$ python3 -q
>>> import numpy as np
>>> np.set_printoptions(precision=4, suppress=True, linewidth=100)
>>> M = np.load("test13.npy")
>>> print(M)
[[ 1 -1 -1  1 -1  1  1 -1]
 [ 1 -1  1 -1  1 -1  1 -1]
 [ 1  1 -1 -1 -1 -1  1  1]
 [ 1 -1 -1  1  1 -1 -1  1]]
>>> M2 = M[0, 0] * M[1:] - np.outer(M[1:, 0], M[0])
>>> print(M2)
[[ 0  0  2 -2  2 -2  0  0]
 [ 0  2  0 -2  0 -2  0  2]
 [ 0  0  0  0  2 -2 -2  2]]
>>> print(M[:, 0] / M[0, 0])
[1. 1. 1. 1.]
>>> print(np.linalg.matrix_rank(M2), np.linalg.matrix_rank(M))
3 4
>>> r0, v = M2[2], M2[1]
>>> print(r0 @ r0)
16
>>> pr = (r0 @ v) / (r0 @ r0) * r0
>>> print((v - pr) @ r0)
0.0
>>> print(np.round(np.linalg.norm(r0 + v) ** 2 + np.linalg.norm(r0 - v) ** 2, 4))
64.0
>>> print(pr)
[ 0.  0.  0.  0.  1. -1. -1.  1.]
>>> print(np.outer(r0, v))
[[ 0  0  0  0  0  0  0  0]
 [ 0  0  0  0  0  0  0  0]
 [ 0  0  0  0  0  0  0  0]
 [ 0  0  0  0  0  0  0  0]
 [ 0  4  0 -4  0 -4  0  4]
 [ 0 -4  0  4  0  4  0 -4]
 [ 0 -4  0  4  0  4  0 -4]
 [ 0  4  0 -4  0 -4  0  4]]
>>> m1 = np.load("m.npy")
>>> print(m1)
[[-0.1 -0.5  1.3  0.1]
 [-0.8 -1.6  1.2  1.2]
 [-0.4  1.1  1.   0.8]
 [ 0.8  0.2  0.7  0.2]
 [-0.7 -0.9 -0.3  1.5]
 [-0.3  3.2 -0.8  0.6]
 [-2.  -1.5 -0.8 -0.4]
 [-0.4 -0.9  0.7  0.6]
 [-0.5  0.8 -0.5 -0.1]
 [ 2.2 -0.5  0.3 -0.7]
 [-0.4  0.4  1.5 -0.1]
 [ 5.  -0.5 -4.  -4. ]]
>>> d = np.linalg.norm(m1[:, None] - m1[None], axis=-1)
>>> print(d.mean(axis=1).argmax())
11
>>> print(d[0].round(6).argsort(kind="stable")[:4])
[ 0  7 10  3]
>>> print(np.unravel_index(d.round(6).argmax(), d.shape))
(np.int64(1), np.int64(11))
>>> print(np.linalg.norm(m1 - m1.mean(axis=0), axis=1))
[1.3879 2.5016 1.8256 0.9659 1.9874 3.4551 2.782  1.3837 1.228  2.174  1.6587 7.4321]
>>> print(np.linalg.norm(m1, axis=1))
[1.4    2.4658 1.7349 1.1    1.9079 3.366  2.6552 1.3491 1.0724 2.3812 1.6062 7.5664]
>>> print(d[:5, :5])
[[0.     1.7088 1.7972 1.2923 2.245 ]
 [1.7088 0.     2.7659 2.6552 1.6852]
 [1.7972 2.7659 0.     1.6432 2.504 ]
 [1.2923 2.6552 1.6432 0.     2.4799]
 [2.245  1.6852 2.504  2.4799 0.    ]]
>>> print(np.flatnonzero(d[0] < d.mean() / 2))
[ 0  3  7 10]
